$ python3 -q
>>> import numpy as np
>>> np.set_printoptions(suppress=True, linewidth=120)
>>> def tidy(a):
...     return np.round(a, 2) + 0
... 
>>> E = np.array([[-4, 4], [-2, -5]])
>>> E[-1] = E[0] + -3 * E[1]
>>> E
array([[-4,  4],
       [ 2, 19]])
>>> W = np.array([[-2, -2, -1, -1, -2, 1], [2, 3, 0, -2, 3, -2]])
>>> b = np.array([1, 0, 4, 1, 4, 4])
>>> hid = np.maximum(E @ W + b, 0)
>>> np.linalg.matrix_rank(hid)
np.int64(2)
>>> (hid > 0).astype(int)
array([[1, 1, 1, 0, 1, 0],
       [1, 1, 1, 0, 1, 0]])
>>> C = np.array([[3, 9], [4, 5], [6, 9], [3, 7], [2, 1], [5, 4]])
>>> hid @ C
array([[227, 349],
       [443, 655]])
>>> W0 = np.load("run2.npy")
>>> W0
array([[0, 1, 0],
       [1, 0, 0],
       [0, 0, 0]])
>>> # looks like rank 2
>>> Uu, sigma, vt = np.linalg.svd(W0)
>>> V = vt[:(sigma > 1e-8).sum()]
>>> rng = np.random.default_rng(575324)
>>> vec = W0[0] + 2 * W0[2] + rng.integers(2) * np.eye(3)[0]
>>> vec
array([0., 1., 0.])
>>> V.T @ V
array([[1., 0., 0.],
       [0., 1., 0.],
       [0., 0., 0.]])
>>> np.diag(V.T @ V)
array([1., 1., 0.])
>>> tidy(np.linalg.norm(vec - V.T @ V @ vec))
np.float64(0.0)
>>> np.linalg.matrix_rank(np.vstack([W0, vec]))
np.int64(2)
>>> W0[:, 2] @ W0[:, 1]
np.int64(0)
>>> W0 @ W0.T
array([[1, 0, 0],
       [0, 1, 0],
       [0, 0, 0]])
>>> tidy(np.linalg.norm(W0, axis=0))
array([1., 1., 0.])
>>> tidy(np.linalg.pinv(W0))
array([[0., 1., 0.],
       [1., 0., 0.],
       [0., 0., 0.]])
>>> W0.T @ W0
array([[1, 0, 0],
       [0, 1, 0],
       [0, 0, 0]])
>>> np.unique(W0.round(6), axis=0).shape
(3, 3)
>>> np.linalg.matrix_rank(W0, rtol=0.1)
np.int64(2)
>>> np.linalg.cond(W0) > 100
np.True_
>>> np.argsort(-np.linalg.norm(W0, axis=0).round(6), kind="stable")[:3]
array([0, 1, 2])
>>> W0.sum(axis=0)
array([1, 1, 0])
>>> L = np.diag(W0.sum(axis=1)) - W0
>>> (np.linalg.eigvalsh(L) < 1e-8).sum()
np.int64(2)
>>> np.linalg.matrix_rank(L)
np.int64(1)
>>> tidy(np.linalg.eigvalsh(L))
array([0., 0., 2.])
>>> L @ np.ones(3)
array([0., 0., 0.])
>>> other = np.array([[0, 3, -1, 3], [-3, 2, 1, 3], [-2, 1, 0, 0], [2, 0, 1, -1]])
>>> F = np.triu(other, 1)
>>> F
array([[ 0,  3, -1,  3],
       [ 0,  0,  1,  3],
       [ 0,  0,  0,  0],
       [ 0,  0,  0,  0]])
>>> tidy(np.linalg.norm(F, 2) / np.linalg.norm(F))
np.float64(0.9)
>>> np.linalg.matrix_rank(F, rtol=0.1)
np.int64(2)
>>> vec = np.array([5, 5, 2, 2])
>>> h1 = np.maximum(F @ vec, 0)
>>> np.maximum(F @ vec, 0) - np.maximum(-F @ vec, 0)
array([19,  8,  0,  0])
>>> np.flatnonzero(h1 > 1e-9)
array([0, 1])
>>> F.T @ h1
array([  0,  57, -11,  81])
>>> r0 = np.array([4, -3])
>>> np.polyval(r0, F[2])
array([-3, -3, -3, -3])
>>> np.array([np.convolve(row, r0, "same") for row in F])
array([[  0,  12, -13,  15],
       [  0,   0,   4,   9],
       [  0,   0,   0,   0],
       [  0,   0,   0,   0]])
>>> np.convolve(F[2], r0)
array([0, 0, 0, 0, 0])
>>> M = np.load("layer9.npy")
>>> tidy(M)
array([[ 0.64, -0.26, -0.03, -0.07, -0.39],
       [-0.26,  0.81, -0.02, -0.06, -0.29],
       [-0.03, -0.02,  1.  , -0.01, -0.03],
       [-0.07, -0.06, -0.01,  0.98, -0.08],
       [-0.39, -0.29, -0.03, -0.08,  0.57]])
>>> Uu, sigma, vt = np.linalg.svd(M)
>>> tidy(sigma)
array([1., 1., 1., 1., 0.])
>>> other = Uu[:, :4] @ np.diag(sigma[:4]) @ vt[:4]
>>> tidy(other)
array([[ 0.64, -0.26, -0.03, -0.07, -0.39],
       [-0.26,  0.81, -0.02, -0.06, -0.29],
       [-0.03, -0.02,  1.  , -0.01, -0.03],
       [-0.07, -0.06, -0.01,  0.98, -0.08],
       [-0.39, -0.29, -0.03, -0.08,  0.57]])
>>> tidy(np.linalg.norm(M - other) / np.linalg.norm(M))
np.float64(0.0)
>>> np.linalg.matrix_rank(other)
np.int64(4)
>>> rk = np.linalg.matrix_rank(other)
>>> rk
np.int64(4)
>>> N = np.linalg.svd(other)[2][rk:].T
>>> np.linalg.matrix_rank(other.T @ other), np.linalg.matrix_rank(other @ other.T)
(np.int64(4), np.int64(4))
>>> N.shape
(5, 1)
>>> tidy(N[:, 0] / N[np.abs(N[:, 0]).round(6).argmax(), 0])
array([0.91, 0.67, 0.07, 0.19, 1.  ])
>>> [int(np.linalg.matrix_rank(np.delete(other, i, axis=0))) for i in range(5)]
[4, 4, 4, 4, 4]
>>> (np.linalg.matrix_power((W0 != 0) + (W0.T != 0) + np.eye(3), 3) > 0).astype(int)
array([[1, 1, 0],
       [1, 1, 0],
       [0, 0, 1]])
>>> tidy(np.linalg.det(W0))
np.float64(0.0)
>>> W0 @ W0
array([[1, 0, 0],
       [0, 1, 0],
       [0, 0, 0]])
>>> np.flatnonzero(np.linalg.matrix_power((W0 != 0) + (W0.T != 0) + np.eye(3), 3)[2])
array([2])
>>> (W0 != 0).astype(int)
array([[0, 1, 0],
       [1, 0, 0],
       [0, 0, 0]])
>>> blk = np.stack([M, 4 * M, M[::-1]])
>>> (blk @ M.T).shape
(3, 5, 5)
>>> np.linalg.matrix_rank(blk.reshape(3, -1))
np.int64(2)
>>> tidy(np.linalg.norm(blk, axis=(1, 2)))
array([2., 8., 2.])
>>> np.linalg.matrix_rank(blk)
array([4, 4, 4])
>>> tidy(np.linalg.det(blk))
array([0., 0., 0.])
>>> def softmax(z):
...     e = np.exp(z - z.max(axis=-1, keepdims=True))
...     return e / e.sum(axis=-1, keepdims=True)
... 
>>> tidy(softmax(10 * M[2]))
array([0., 0., 1., 0., 0.])
>>> tidy(softmax(M[2] + -1))
array([0.15, 0.15, 0.41, 0.15, 0.15])
>>> att = M @ M.T / np.sqrt(5)
>>> tidy(softmax(att)[2] @ M)
array([-0.02,  0.03,  0.27,  0.14, -0.04])
>>> tidy(softmax(att))
array([[0.27, 0.18, 0.2 , 0.19, 0.17],
       [0.17, 0.28, 0.19, 0.19, 0.17],
       [0.18, 0.18, 0.28, 0.18, 0.18],
       [0.18, 0.18, 0.18, 0.28, 0.18],
       [0.17, 0.18, 0.2 , 0.19, 0.26]])
>>> C = np.array([[2, -2, -3, -1], [-1, 2, 2, -3], [3, 1, 2, 3]])
>>> A = np.repeat(C, 27 // 3, axis=0)
>>> A = A + 0.05 * rng.normal(size=A.shape)
>>> tidy(A)
array([[ 1.92, -1.92, -3.05, -0.97],
       [ 1.91, -2.02, -2.87, -1.01],
       [ 2.05, -1.99, -2.98, -1.03],
       [ 1.98, -1.99, -2.96, -1.06],
       [ 2.09, -1.99, -2.97, -1.02],
       [ 1.97, -2.1 , -3.05, -1.02],
       [ 1.96, -1.99, -2.94, -0.96],
       [ 2.12, -2.03, -3.02, -0.95],
       [ 1.95, -1.98, -2.98, -0.97],
       [-1.04,  1.93,  1.88, -3.05],
       [-0.97,  1.87,  2.06, -3.01],
       [-0.98,  2.07,  2.03, -3.07],
       [-1.04,  2.05,  1.98, -2.94],
       [-1.02,  1.97,  2.04, -2.96],
       [-1.04,  1.97,  2.  , -3.1 ],
       [-0.96,  1.96,  2.06, -3.01],
       [-1.03,  2.1 ,  2.02, -2.98],
       [-1.  ,  2.01,  2.02, -2.98],
       [ 3.07,  0.95,  2.12,  3.  ],
       [ 2.98,  1.04,  1.98,  2.98],
       [ 3.  ,  0.92,  2.06,  2.88],
       [ 3.06,  0.96,  2.09,  2.98],
       [ 2.95,  1.  ,  2.05,  3.03],
       [ 3.01,  0.97,  2.04,  2.96],
       [ 2.94,  0.98,  2.  ,  2.91],
       [ 2.97,  0.98,  2.07,  2.99],
       [ 2.95,  1.04,  1.91,  3.02]])
>>> C = A[[26, 4]].astype(float)
>>> for _ in range(5):
...     idx = np.linalg.norm(A[:, None] - C, axis=-1).argmin(axis=1)
...     C = np.array([A[idx == j].mean(axis=0) for j in range(2)])
... 
>>> idx
array([1, 1, 1, 1, 1, 1, 1, 1, 1, 0, 0, 0, 0, 0, 0, 0, 0, 0, 0, 0, 0, 0, 0, 0, 0, 0, 0])
>>> np.abs(C[1] - C[0]).argmax()
np.int64(2)
>>> np.bincount(idx)
array([18,  9])
>>> tidy(C[1] - C[0])
array([ 1.  , -3.49, -5.  , -0.98])
>>> cen = A - A.mean(axis=0)
>>> V = np.linalg.svd(cen)[2][:3]
>>> other = cen - cen @ V.T @ V
>>> np.linalg.norm(other, axis=1).round(6).argmax()
np.int64(1)
>>> tidy((cen @ V.T).std(axis=0))
array([3.01, 2.91, 0.06])
>>> tidy(np.linalg.norm(other) / np.linalg.norm(cen))
np.float64(0.01)
>>> blk = np.stack([A, 3 * A, A[::-1]])
>>> tidy(np.einsum("bij,cij->bc", blk, blk))
array([[ 530.01, 1590.02,   72.19],
       [1590.02, 4770.07,  216.56],
       [  72.19,  216.56,  530.01]])
>>> np.linalg.matrix_rank(blk.reshape(3, -1))
np.int64(2)
>>> (blk @ A.T).shape
(3, 27, 27)
>>> idx = A[:, 3] > np.median(A[:, 3])
>>> r0 = A[idx].mean(axis=0) - A[~idx].mean(axis=0)
>>> idx.astype(int)
array([1, 0, 0, 0, 0, 0, 1, 1, 1, 0, 0, 0, 0, 0, 0, 0, 0, 0, 1, 1, 1, 1, 1, 1, 1, 1, 1])
>>> np.argsort(-np.abs(r0).round(6), kind="stable")
array([3, 0, 1, 2])
>>> tidy((((A - A.mean(axis=0)) @ r0 > 0) == idx).mean())
np.float64(0.85)
>>> m1 = np.load("case2.npy")
>>> m1
array([[ 4,  2, -4, -2],
       [ 2,  1, -2, -1],
       [-4, -2,  4,  2],
       [-2, -1,  2,  1]])
>>> # equal to its transpose
>>> np.abs(np.diag(np.linalg.qr(m1)[1])) > 1e-9
array([ True, False, False, False])
>>> tidy(m1 @ np.linalg.pinv(m1) @ m1)
array([[ 4.,  2., -4., -2.],
       [ 2.,  1., -2., -1.],
       [-4., -2.,  4.,  2.],
       [-2., -1.,  2.,  1.]])
>>> tidy(np.trace(np.linalg.pinv(m1) @ m1))
np.float64(1.0)
>>> evals, V = np.linalg.eigh(m1)
>>> tidy(np.linalg.eigvalsh(m1 + -3 * np.eye(4)))
array([-3., -3., -3.,  7.])
>>> np.abs(V[:, -1]).round(6).argmax()
np.int64(0)
>>> tidy(np.linalg.eigvalsh(m1 @ m1))
array([  0.,   0.,   0., 100.])
>>> tidy(V @ np.diag(evals) @ V.T)
array([[ 4.,  2., -4., -2.],
       [ 2.,  1., -2., -1.],
       [-4., -2.,  4.,  2.],
       [-2., -1.,  2.,  1.]])
>>> tidy(np.abs(V[:, -1]))
array([0.63, 0.32, 0.63, 0.32])
>>> np.unique(evals.round(6) + 0, return_counts=True)[1]
array([3, 1])
>>> evals.sum(), np.trace(m1)
(np.float64(10.0), np.int64(10))
>>> tidy(V.T @ m1 @ V)
array([[ 0.,  0.,  0.,  0.],
       [ 0.,  0.,  0.,  0.],
       [ 0.,  0.,  0.,  0.],
       [ 0.,  0.,  0., 10.]])
>>> (evals > 1e-8).sum(), (evals < -1e-8).sum()
(np.int64(1), np.int64(0))
>>> rk = np.linalg.matrix_rank(m1)
>>> rk
np.int64(1)
>>> N = np.linalg.svd(m1)[2][rk:].T
>>> tidy(N @ N.T)
array([[ 0.6, -0.2,  0.4,  0.2],
       [-0.2,  0.9,  0.2,  0.1],
       [ 0.4,  0.2,  0.6, -0.2],
       [ 0.2,  0.1, -0.2,  0.9]])
>>> [int(np.linalg.matrix_rank(m1[:i])) for i in range(1, len(m1) + 1)]
[1, 1, 1, 1]
>>> [int(np.linalg.matrix_rank(np.delete(m1, i, axis=0))) for i in range(4)]
[1, 1, 1, 1]
>>> tidy(m1 @ N)
array([[0., 0., 0.],
       [0., 0., 0.],
       [0., 0., 0.],
       [0., 0., 0.]])
>>> [int(np.linalg.matrix_rank(m1[:, :j + 1])) for j in range(4)]
[1, 1, 1, 1]
>>> X = np.loadtxt("test11.csv", delimiter=",")
>>> X
array([[ 0.,  0.,  1.,  1.],
       [ 0.,  3.,  2.,  3.],
       [ 0.,  6.,  2.,  6.],
       [ 1.,  8.,  5.,  6.],
       [ 3.,  8.,  6.,  7.],
       [ 6.,  8.,  7.,  8.],
       [ 9., 10.,  9., 10.],
       [11., 11., 11., 10.],
       [13., 11., 14., 11.],
       [13., 12., 16., 14.],
       [13., 12., 17., 15.],
       [15., 15., 17., 16.]])
>>> cen = X - X.mean(axis=0)
>>> Uu, sigma, vt = np.linalg.svd(cen, full_matrices=False)
>>> tidy(sigma ** 2 / (sigma ** 2).sum())
array([0.96, 0.03, 0.01, 0.  ])
>>> tidy(vt[0] * np.sign(vt[0, np.abs(vt[0]).argmax()]))
array([0.57, 0.38, 0.58, 0.44])
>>> np.linalg.matrix_rank(cen)
np.int64(4)
>>> tidy((sigma ** 2).sum() ** 2 / (sigma ** 4).sum())
np.float64(1.09)
>>> idx = X[:, 3] > np.median(X[:, 3])
>>> r0 = X[idx].mean(axis=0) - X[~idx].mean(axis=0)
>>> tidy(r0)
array([10.67,  6.33, 10.17,  7.5 ])
>>> ((X - X.mean(axis=0)) @ r0 > 0).astype(int)
array([0, 0, 0, 0, 0, 0, 1, 1, 1, 1, 1, 1])
>>> (((X - X.mean(axis=0)) @ r0 > 0) == idx).mean()
np.float64(1.0)
>>> hat = X @ np.linalg.solve(X.T @ X, X.T)
>>> tidy(np.trace(hat))
np.float64(4.0)
>>> tidy(hat)
array([[ 0.08,  0.05,  0.06, -0.03, -0.01, -0.02, -0.06, -0.14, -0.08,  0.09,  0.17, -0.01],
       [ 0.05,  0.1 ,  0.14,  0.17,  0.12,  0.02, -0.04, -0.08, -0.07,  0.04,  0.09, -0.01],
       [ 0.06,  0.14,  0.58,  0.03,  0.12,  0.21,  0.25, -0.08, -0.29, -0.04,  0.02,  0.07],
       [-0.03,  0.17,  0.03,  0.66,  0.39, -0.01, -0.15,  0.06,  0.1 , -0.01, -0.04, -0.05],
       [-0.01,  0.12,  0.12,  0.39,  0.25,  0.05, -0.02,  0.05,  0.04,  0.02,  0.01,  0.02],
       [-0.02,  0.02,  0.21, -0.01,  0.05,  0.14,  0.2 ,  0.11, -0.01,  0.02,  0.  ,  0.13],
       [-0.06, -0.04,  0.25, -0.15, -0.02,  0.2 ,  0.36,  0.22,  0.02, -0.01, -0.07,  0.21],
       [-0.14, -0.08, -0.08,  0.06,  0.05,  0.11,  0.22,  0.37,  0.27, -0.01, -0.16,  0.18],
       [-0.08, -0.07, -0.29,  0.1 ,  0.04, -0.01,  0.02,  0.27,  0.37,  0.13,  0.05,  0.16],
       [ 0.09,  0.04, -0.04, -0.01,  0.02,  0.02, -0.01, -0.01,  0.13,  0.29,  0.38,  0.18],
       [ 0.17,  0.09,  0.02, -0.04,  0.01,  0.  , -0.07, -0.16,  0.05,  0.38,  0.55,  0.17],
       [-0.01, -0.01,  0.07, -0.05,  0.02,  0.13,  0.21,  0.18,  0.16,  0.18,  0.17,  0.25]])
>>> tidy(np.linalg.eigvalsh(hat))
array([0., 0., 0., 0., 0., 0., 0., 0., 1., 1., 1., 1.])
>>> tidy(hat @ X[:, 0])
array([ 0.,  0.,  0.,  1.,  3.,  6.,  9., 11., 13., 13., 13., 15.])
>>> K = np.array([[0, -6, -5], [6, 0, 0], [5, 0, 0]])
>>> # skew, so no eigenvalue has a real part
>>> Uu, sigma, vt = np.linalg.svd(K)
>>> np.argmax(sigma[:-1] / (sigma[1:] + 1e-6)) + 1
np.int64(2)
>>> other = Uu[:, :2] @ np.diag(sigma[:2]) @ vt[:2]
>>> tidy(np.linalg.norm(K - other) / np.linalg.norm(K))
np.float64(0.0)
>>> tidy(other)
array([[ 0., -6., -5.],
       [ 6.,  0.,  0.],
       [ 5.,  0.,  0.]])
>>> np.linalg.matrix_power(K, 3)
array([[   0,  366,  305],
       [-366,    0,    0],
       [-305,    0,    0]])
>>> (K - K.T) / 2
array([[ 0., -6., -5.],
       [ 6.,  0.,  0.],
       [ 5.,  0.,  0.]])
>>> tidy(np.linalg.det(K))
np.float64(0.0)
>>> K @ K
array([[-61,   0,   0],
       [  0, -36, -30],
       [  0, -30, -25]])
>>> np.trace(K)
np.int64(0)
>>> tidy(np.sort(np.abs(np.linalg.eigvals(K))))
array([0.  , 7.81, 7.81])
>>> assert K == K.T
Traceback (most recent call last):
  File "<python-input-166>", line 1, in <module>
    assert K == K.T
           ^^^^^^^^
ValueError: The truth value of an array with more than one element is ambiguous. Use a.any() or a.all()
>>> np.allclose(K @ K.T, K.T @ K)
True
